% python3 -q
>>> import numpy as np
>>> import numpy.linalg as la
>>> np.set_printoptions(precision=2, suppress=True, linewidth=120)
>>> rd = lambda a: np.round(a, 2) + 0
>>> mat = np.loadtxt("layer3.csv", delimiter=",")
>>> mat
array([[ 0.,  0.,  0.,  0., -1., -1., -2.,  0.,  0.],
       [ 0.,  0.,  0.,  0.,  0., -1.,  0., -1.,  0.],
       [ 0.,  0.,  0., -2., -1., -1.,  1., -1.,  1.],
       [ 0.,  0.,  2.,  0., -1.,  0.,  2.,  2.,  0.],
       [ 1.,  0.,  1.,  1.,  0.,  1.,  0., -2., -1.],
       [ 1.,  1.,  1.,  0., -1.,  0.,  1.,  2., -1.],
       [ 2.,  0., -1., -2.,  0., -1.,  0.,  1., -1.],
       [ 0.,  1.,  1., -2.,  2., -2., -1.,  0., -1.],
       [ 0.,  0., -1.,  0.,  1.,  1.,  1.,  1.,  0.]])
>>> Uu, sv, Vt = la.svd(mat)
>>> np.argmax(sv[:-1] / (sv[1:] + 1e-6)) + 1
np.int64(8)
>>> rd(sv)
array([4.82, 4.82, 3.14, 3.14, 2.69, 2.69, 0.79, 0.79, 0.  ])
>>> out = Uu[:, :8] @ np.diag(sv[:8]) @ Vt[:8]
>>> rd(np.abs(mat - out).max())
np.float64(0.0)
>>> rd(la.norm(mat - out, 2)), rd(sv[8])
(np.float64(0.0), np.float64(0.0))
>>> la.matrix_rank(out)
np.int64(8)
>>> x = np.array([4, 5, 2, 9, 6, 5, 2, 6, 3])
>>> rd(la.det(mat))
np.float64(0.0)
>>> rd(la.eigvals(mat).real)
array([0., 0., 0., 0., 0., 0., 0., 0., 0.])
>>> x @ mat @ x
np.float64(0.0)
>>> Q = la.solve(np.eye(9) - mat, np.eye(9) + mat)
>>> rd(Q @ Q.T)
array([[1., 0., 0., 0., 0., 0., 0., 0., 0.],
       [0., 1., 0., 0., 0., 0., 0., 0., 0.],
       [0., 0., 1., 0., 0., 0., 0., 0., 0.],
       [0., 0., 0., 1., 0., 0., 0., 0., 0.],
       [0., 0., 0., 0., 1., 0., 0., 0., 0.],
       [0., 0., 0., 0., 0., 1., 0., 0., 0.],
       [0., 0., 0., 0., 0., 0., 1., 0., 0.],
       [0., 0., 0., 0., 0., 0., 0., 1., 0.],
       [0., 0., 0., 0., 0., 0., 0., 0., 1.]])
>>> rd(la.det(Q))
np.float64(1.0)
>>> la.matrix_rank(mat, rtol=0.1)
np.int64(8)
>>> la.cond(mat) > 100
np.True_
>>> rd(la.norm(mat, 2) / la.norm(mat))
np.float64(0.53)
>>> K = np.load("mat.npy")
>>> K
array([[   1,   -2,    4,   -8],
       [   1,   -1,    1,   -1],
       [   1,    0,    0,    0],
       [   1,    1,    1,    1],
       [   1,    2,    4,    8],
       [   1,    3,    9,   27],
       [   1,    4,   16,   64],
       [   1,    5,   25,  125],
       [   1,    6,   36,  216],
       [   1,    7,   49,  343],
       [   1,    8,   64,  512],
       [   1,    9,   81,  729],
       [   1,   10,  100, 1000],
       [   1,   11,  121, 1331]])
>>> out = np.c_[K[:, :2] @ np.array([[-3, 2], [3, -3]]), np.array([2, 2, 0, 1, 2, 1, 0, 0, 2, 1, 0, 0, 0, 2])]
>>> out
array([[ -9,   8,   2],
       [ -6,   5,   2],
       [ -3,   2,   0],
       [  0,  -1,   1],
       [  3,  -4,   2],
       [  6,  -7,   1],
       [  9, -10,   0],
       [ 12, -13,   0],
       [ 15, -16,   2],
       [ 18, -19,   1],
       [ 21, -22,   0],
       [ 24, -25,   0],
       [ 27, -28,   0],
       [ 30, -31,   2]])
>>> la.matrix_rank(np.c_[K, out])
np.int64(5)
>>> rd(la.norm(la.qr(K)[0].T @ out, axis=0) ** 2 / ((out ** 2).sum(axis=0) + 1e-12))
array([1.  , 1.  , 0.62])
>>> rd(la.lstsq(K, out[:, 0])[0])
array([-3.,  3.,  0.,  0.])
>>> theta = np.radians(45)
>>> r_ = np.eye(4)
>>> r_[0, 0] = r_[3, 3] = np.cos(theta)
>>> r_[0, 3], r_[3, 0] = -np.sin(theta), np.sin(theta)
>>> rd(r_)
array([[ 0.71,  0.  ,  0.  , -0.71],
       [ 0.  ,  1.  ,  0.  ,  0.  ],
       [ 0.  ,  0.  ,  1.  ,  0.  ],
       [ 0.71,  0.  ,  0.  ,  0.71]])
>>> out = K @ r_.T
>>> np.allclose(la.norm(K, axis=1), la.norm(out, axis=1))
True
>>> rd(la.det(r_)), rd(np.trace(r_))
(np.float64(1.0), np.float64(3.41))
>>> rd(np.abs(out - K).max(axis=0))
array([941.45,   0.  ,   0.  , 389.13])
>>> rd(la.svd(K, compute_uv=False)), rd(la.svd(out, compute_uv=False))
(array([1946.63,   34.23,    3.94,    2.17]), array([1946.63,   34.23,    3.94,    2.17]))
>>> np.allclose(K @ K.T, out @ out.T)
True
>>> Uu, sv, Vt = la.svd(K)
>>> rd(sv)
array([1946.63,   34.23,    3.94,    2.17])
>>> out = Uu[:, :1] @ np.diag(sv[:1]) @ Vt[:1]
>>> rd(np.abs(K - out).max())
np.float64(14.42)
>>> la.matrix_rank(K, rtol=0.05)
np.int64(1)
>>> la.matrix_rank(out)
np.int64(1)
>>> X = np.loadtxt("arr.csv", delimiter=",")
>>> X
array([[13.,  2., -3.,  0., -1., -1., -1.,  3.,  3.,  2.,  1.],
       [ 1.,  0., -2.,  3., -1., -1.,  2.,  3., -2., -1.,  2.],
       [ 2., -2., 32.,  2.,  2.,  2.,  2.,  3.,  2.,  0.,  3.],
       [ 0., -1.,  1., 17., -3., -1.,  2.,  0.,  1.,  2., -2.],
       [-1., -1., -3., -2., -2.,  0., -1.,  2.,  0.,  0., -1.],
       [ 0., -1.,  1.,  2.,  0., -3.,  2.,  0., -3.,  0.,  1.],
       [ 1., -3.,  0.,  1.,  2.,  0., 28., -3., -3., -2., -1.],
       [ 3.,  3.,  0.,  0.,  2., -2.,  2., 28., -1.,  1.,  2.],
       [-1.,  3., -2.,  2., -3.,  0., -2.,  0., 13., -3.,  0.],
       [ 0.,  2., -2.,  3.,  2.,  3.,  2.,  0.,  0.,  9., -3.],
       [ 1.,  2.,  0.,  0., -1.,  0., -3.,  2.,  0., -2.,  8.]])
>>> theta = np.radians(90)
>>> r_ = np.eye(11)
>>> r_[0, 0] = r_[3, 3] = np.cos(theta)
>>> r_[0, 3], r_[3, 0] = -np.sin(theta), np.sin(theta)
>>> rd(r_)
array([[ 0.,  0.,  0., -1.,  0.,  0.,  0.,  0.,  0.,  0.,  0.],
       [ 0.,  1.,  0.,  0.,  0.,  0.,  0.,  0.,  0.,  0.,  0.],
       [ 0.,  0.,  1.,  0.,  0.,  0.,  0.,  0.,  0.,  0.,  0.],
       [ 1.,  0.,  0.,  0.,  0.,  0.,  0.,  0.,  0.,  0.,  0.],
       [ 0.,  0.,  0.,  0.,  1.,  0.,  0.,  0.,  0.,  0.,  0.],
       [ 0.,  0.,  0.,  0.,  0.,  1.,  0.,  0.,  0.,  0.,  0.],
       [ 0.,  0.,  0.,  0.,  0.,  0.,  1.,  0.,  0.,  0.,  0.],
       [ 0.,  0.,  0.,  0.,  0.,  0.,  0.,  1.,  0.,  0.,  0.],
       [ 0.,  0.,  0.,  0.,  0.,  0.,  0.,  0.,  1.,  0.,  0.],
       [ 0.,  0.,  0.,  0.,  0.,  0.,  0.,  0.,  0.,  1.,  0.],
       [ 0.,  0.,  0.,  0.,  0.,  0.,  0.,  0.,  0.,  0.,  1.]])
>>> out = X @ r_.T
>>> rd(la.svd(X, compute_uv=False)), rd(la.svd(out, compute_uv=False))
(array([33.62, 30.23, 28.35, 18.69, 14.45, 12.72, 11.15,  6.53,  2.61,  2.13,  0.24]), array([33.62, 30.23, 28.35, 18.69, 14.45, 12.72, 11.15,  6.53,  2.61,  2.13,  0.24]))
